In [1]: import numpy as np

In [2]: from numpy import linalg as LA

In [3]: np.set_printoptions(suppress=True, linewidth=120)

In [4]: arr = np.array([[4.0, 0.0, 3.0, 0.0],
   ...:     [0.0, 4.0, 0.0, 3.0],
   ...:     [3.0, 0.0, 4.0, 0.0],
   ...:     [0.0, 3.0, 0.0, 4.0]])

In [5]: arr
Out[5]: 
array([[4., 0., 3., 0.],
       [0., 4., 0., 3.],
       [3., 0., 4., 0.],
       [0., 3., 0., 4.]])

In [6]: L = LA.cholesky(arr)

In [7]: np.round(arr / np.sqrt(np.outer(np.diag(arr), np.diag(arr))), 1)
Out[7]: 
array([[1. , 0. , 0.8, 0. ],
       [0. , 1. , 0. , 0.8],
       [0.8, 0. , 1. , 0. ],
       [0. , 0.8, 0. , 1. ]])

In [8]: L.round(1)
Out[8]: 
array([[2. , 0. , 0. , 0. ],
       [0. , 2. , 0. , 0. ],
       [1.5, 0. , 1.3, 0. ],
       [0. , 1.5, 0. , 1.3]])

In [9]: L @ L.T
Out[9]: 
array([[4., 0., 3., 0.],
       [0., 4., 0., 3.],
       [3., 0., 4., 0.],
       [0., 3., 0., 4.]])

In [10]: vals, vecs = LA.eigvalsh(arr)
Traceback (most recent call last):
  Cell In[10], line 1
    vals, vecs = LA.eigvalsh(arr)
ValueError: too many values to unpack (expected 2)


In [11]: vals, vecs = LA.eigh(arr)

In [12]: np.round(vecs.T @ vecs, 1) + 0
Out[12]: 
array([[1., 0., 0., 0.],
       [0., 1., 0., 0.],
       [0., 0., 1., 0.],
       [0., 0., 0., 1.]])

In [13]: vals.sum(), np.trace(arr)
Out[13]: (np.float64(16.0), np.float64(16.0))

In [14]: np.round(LA.eigvalsh(arr @ arr), 1)
Out[14]: array([ 1.,  1., 49., 49.])

In [15]: np.unique(vals.round(6) + 0, return_counts=True)[1]
Out[15]: array([2, 2])

In [16]: np.round(LA.eigvalsh(arr + -3 * np.eye(4)), 1)
Out[16]: array([-2., -2.,  4.,  4.])

In [17]: vals
Out[17]: array([1., 1., 7., 7.])
